% ipython --no-banner

In [1]: import numpy as np

In [2]: np.set_printoptions(precision=2, suppress=True, linewidth=140, sign=" ")

In [3]: rnd = lambda a: np.round(a, 2) + 0

In [4]: arr = np.loadtxt("sample15.csv", delimiter=",")

In [5]: arr
Out[5]: 
array([[ 23.,   6.,   6.,  -9., -16.,   1.],
       [  6.,  18.,   0.,  -9.,  -9.,  12.],
       [  6.,   0.,   9.,   3.,  -7.,  -3.],
       [ -9.,  -9.,   3.,  10.,   8.,  -8.],
       [-16.,  -9.,  -7.,   8.,  19.,  -7.],
       [  1.,  12.,  -3.,  -8.,  -7.,  12.]])

In [6]: M2 = arr[0, 0] * arr[1:] - np.outer(arr[1:, 0], arr[0])

In [7]: print(M2)
[[   0.  378.  -36. -153. -111.  270.]
 [   0.  -36.  171.  123.  -65.  -75.]
 [   0. -153.  123.  149.   40. -175.]
 [   0. -111.  -65.   40.  181. -145.]
 [   0.  270.  -75. -175. -145.  275.]]

In [8]: rnd(arr[:, 0] / arr[0, 0])
Out[8]: array([ 1.  ,  0.26,  0.26, -0.39, -0.7 ,  0.04])

In [9]: np.flatnonzero(~M2.round(6).any(axis=1))
Out[9]: array([], dtype=int64)

In [10]: M2.ravel(order="F")
Out[10]: 
array([   0.,    0.,    0.,    0.,    0.,  378.,  -36., -153., -111.,  270.,  -36.,  171.,  123.,  -65.,  -75., -153.,  123.,  149.,   40.,
       -175., -111.,  -65.,   40.,  181., -145.,  270.,  -75., -175., -145.,  275.])

In [11]: print(M2.reshape(-1, 2))
[[   0.  378.]
 [ -36. -153.]
 [-111.  270.]
 [   0.  -36.]
 [ 171.  123.]
 [ -65.  -75.]
 [   0. -153.]
 [ 123.  149.]
 [  40. -175.]
 [   0. -111.]
 [ -65.   40.]
 [ 181. -145.]
 [   0.  270.]
 [ -75. -175.]
 [-145.  275.]]

In [12]: t3 = M2.reshape(5, 2, -1)

In [13]: np.einsum("ihd,ihd->ih", t3, t3)
Out[13]: 
array([[ 144180.,  108630.],
       [  30537.,   24979.],
       [  38538.,   54426.],
       [  16546.,   55386.],
       [  78525.,  127275.]])

In [14]: np.swapaxes(t3, 1, 2)[3]
Out[14]: 
array([[   0.,   40.],
       [-111.,  181.],
       [ -65., -145.]])

In [15]: np.einsum("ihd,jhd->hij", t3, t3).shape
Out[15]: (2, 5, 5)

In [16]: M2 = np.array([[2, 0], [6, 5], [9, 5], [9, 2], [2, 7], [3, 3]])

In [17]: np.linalg.matrix_rank(arr @ M2)
Out[17]: np.int64(2)

In [18]: np.einsum("ij->j", arr)
Out[18]: array([ 11.,  18.,   8.,  -5., -12.,   7.])

In [19]: print(np.einsum("ik,kj->ij", arr, M2))
[[ 26. -67.]
 [ 57.  45.]
 [ 97.  -7.]
 [ 37.  22.]
 [-60.  48.]
 [ -3.  16.]]

In [20]: M2.T @ arr.T
Out[20]: 
array([[ 26.,  57.,  97.,  37., -60.,  -3.],
       [-67.,  45.,  -7.,  22.,  48.,  16.]])

In [21]: np.einsum("ik,kj->ji", arr, M2)
Out[21]: 
array([[ 26.,  57.,  97.,  37., -60.,  -3.],
       [-67.,  45.,  -7.,  22.,  48.,  16.]])

In [22]: np.einsum("ij,ij->i", arr, arr)
Out[22]: array([ 939.,  666.,  184.,  399.,  860.,  411.])

In [23]: rng = np.random.default_rng(369)

In [24]: idx = rng.permutation(6)

In [25]: idx
Out[25]: array([ 1,  5,  4,  3,  2,  0])

In [26]: M2 = arr[idx][:, idx]

In [27]: np.diag(M2)
Out[27]: array([ 18.,  12.,  19.,  10.,   9.,  23.])

In [28]: M2
Out[28]: 
array([[ 18.,  12.,  -9.,  -9.,   0.,   6.],
       [ 12.,  12.,  -7.,  -8.,  -3.,   1.],
       [ -9.,  -7.,  19.,   8.,  -7., -16.],
       [ -9.,  -8.,   8.,  10.,   3.,  -9.],
       [  0.,  -3.,  -7.,   3.,   9.,   6.],
       [  6.,   1., -16.,  -9.,   6.,  23.]])

In [29]: rnd(np.sort(np.abs(np.linalg.eigvals(M2))))
Out[29]: array([  0.  ,   0.  ,   4.48,   9.42,  24.8 ,  52.3 ])

In [30]: rnd(np.linalg.det(M2)), rnd(np.linalg.det(arr[idx]))
Out[30]: (np.float64(0.0), np.float64(0.0))

In [31]: K = 2 * np.eye(4) + np.ones((4, 4))

In [32]: print(K)
[[ 3.  1.  1.  1.]
 [ 1.  3.  1.  1.]
 [ 1.  1.  3.  1.]
 [ 1.  1.  1.  3.]]

In [33]: M2 = K[0, 0] * K[1:] - np.outer(K[1:, 0], K[0])

In [34]: print(M2)
[[ 0.  8.  2.  2.]
 [ 0.  2.  8.  2.]
 [ 0.  2.  2.  8.]]

In [35]: rnd(K[:, 0] / K[0, 0])
Out[35]: array([ 1.  ,  0.33,  0.33,  0.33])

In [36]: print(np.flatnonzero(~M2.round(6).any(axis=1)))
[]

In [37]: M = np.array([[0, 0, 0, 0, 0, 0],
    ...:     [0, 8, 0, -8, 2, 4],
    ...:     [0, 0, 0, 0, 0, 0],
    ...:     [0, -8, 0, 8, -2, -4],
    ...:     [0, 2, 0, -2, 5, -2],
    ...:     [0, 4, 0, -4, -2, 4]])

In [38]: # looks like rank 2

In [39]: Uu, sv, VT = np.linalg.svd(M)

In [40]: V = VT[:(sv > 1e-8).sum()]

In [41]: vec = M[2] + -3 * M[0] + rng.integers(2) * np.eye(6)[5]

In [42]: vec
Out[42]: array([ 0.,  0.,  0.,  0.,  0.,  1.])

In [43]: rnd(np.linalg.norm(vec - V.T @ V @ vec))
Out[43]: np.float64(0.77)

In [44]: rnd(V.T @ V)
Out[44]: 
array([[ 0.  ,  0.  ,  0.  ,  0.  ,  0.  ,  0.  ],
       [ 0.  ,  0.43,  0.  , -0.43,  0.13,  0.2 ],
       [ 0.  ,  0.  ,  0.  ,  0.  ,  0.  ,  0.  ],
       [ 0.  , -0.43,  0.  ,  0.43, -0.13, -0.2 ],
       [ 0.  ,  0.13,  0.  , -0.13,  0.73, -0.4 ],
       [ 0.  ,  0.2 ,  0.  , -0.2 , -0.4 ,  0.4 ]])

In [45]: print((np.linalg.matrix_power((M != 0) + (M.T != 0) + np.eye(6), 6) > 0).astype(int))
[[ 1  0  0  0  0  0]
 [ 0  1  0  1  1  1]
 [ 0  0  1  0  0  0]
 [ 0  1  0  1  1  1]
 [ 0  1  0  1  1  1]
 [ 0  1  0  1  1  1]]

In [46]: np.flatnonzero(np.linalg.matrix_power((M != 0) + (M.T != 0) + np.eye(6), 6)[0])
Out[46]: array([ 0])

In [47]: print(M @ M)
[[   0    0    0    0    0    0]
 [   0  148    0 -148   34   76]
 [   0    0    0    0    0    0]
 [   0 -148    0  148  -34  -76]
 [   0   34    0  -34   37   -2]
 [   0   76    0  -76   -2   52]]

In [48]: rnd(np.linalg.det(M))
Out[48]: np.float64(0.0)

In [49]: theta = np.radians(72)

In [50]: Rm = np.eye(6)

In [51]: Rm[1, 1] = Rm[2, 2] = np.cos(theta)

In [52]: Rm[1, 2], Rm[2, 1] = -np.sin(theta), np.sin(theta)

In [53]: rnd(Rm)
Out[53]: 
array([[ 1.  ,  0.  ,  0.  ,  0.  ,  0.  ,  0.  ],
       [ 0.  ,  0.31, -0.95,  0.  ,  0.  ,  0.  ],
       [ 0.  ,  0.95,  0.31,  0.  ,  0.  ,  0.  ],
       [ 0.  ,  0.  ,  0.  ,  1.  ,  0.  ,  0.  ],
       [ 0.  ,  0.  ,  0.  ,  0.  ,  1.  ,  0.  ],
       [ 0.  ,  0.  ,  0.  ,  0.  ,  0.  ,  1.  ]])

In [54]: M2 = M @ Rm.T

In [55]: rnd(np.linalg.det(Rm)), rnd(np.trace(Rm))
Out[55]: (np.float64(1.0), np.float64(4.62))

In [56]: rnd(M2)
Out[56]: 
array([[ 0.  ,  0.  ,  0.  ,  0.  ,  0.  ,  0.  ],
       [ 0.  ,  2.47,  7.61, -8.  ,  2.  ,  4.  ],
       [ 0.  ,  0.  ,  0.  ,  0.  ,  0.  ,  0.  ],
       [ 0.  , -2.47, -7.61,  8.  , -2.  , -4.  ],
       [ 0.  ,  0.62,  1.9 , -2.  ,  5.  , -2.  ],
       [ 0.  ,  1.24,  3.8 , -4.  , -2.  ,  4.  ]])

In [57]: print(rnd(np.linalg.svd(M, compute_uv=False)), rnd(np.linalg.svd(M2, compute_uv=False)))
[ 18.52   6.48   0.     0.     0.     0.  ] [ 18.52   6.48   0.     0.     0.     0.  ]

In [58]: mat = np.load("m.npy")

In [59]: mat
Out[59]: 
array([[ -2,  -2,  -2,  -2,  -2],
       [ -2,  -4,  -4,  -4,  -4],
       [ -2,  -4,  -6,  -6,  -6],
       [ -2,  -4,  -6,  -8,  -8],
       [ -2,  -4,  -6,  -8, -10]])

In [60]: evals, V = np.linalg.eigh(mat)

In [61]: rnd(evals)
Out[61]: array([-24.69,  -2.9 ,  -1.17,  -0.71,  -0.54])

In [62]: rnd(V.T @ V)
Out[62]: 
array([[ 1.,  0.,  0.,  0.,  0.],
       [ 0.,  1.,  0.,  0.,  0.],
       [ 0.,  0.,  1.,  0.,  0.],
       [ 0.,  0.,  0.,  1.,  0.],
       [ 0.,  0.,  0.,  0.,  1.]])

In [63]: (evals > 1e-8).sum(), (evals < -1e-8).sum()
Out[63]: (np.int64(0), np.int64(5))

In [64]: idx = rng.permutation(5)

In [65]: idx
Out[65]: array([ 3,  2,  0,  4,  1])

In [66]: M2 = mat[idx][:, idx]

In [67]: np.trace(M2)
Out[67]: np.int64(-30)

In [68]: rnd(np.sort(np.abs(np.linalg.eigvals(M2))))
Out[68]: array([  0.54,   0.71,   1.17,   2.9 ,  24.69])

In [69]: np.allclose(M2, mat)
Out[69]: False

In [70]: rnd(np.linalg.det(M2)), rnd(np.linalg.det(mat[idx]))
Out[70]: (np.float64(-32.0), np.float64(-32.0))

In [71]: print(np.diag(M2))
[ -8  -6  -2 -10  -4]
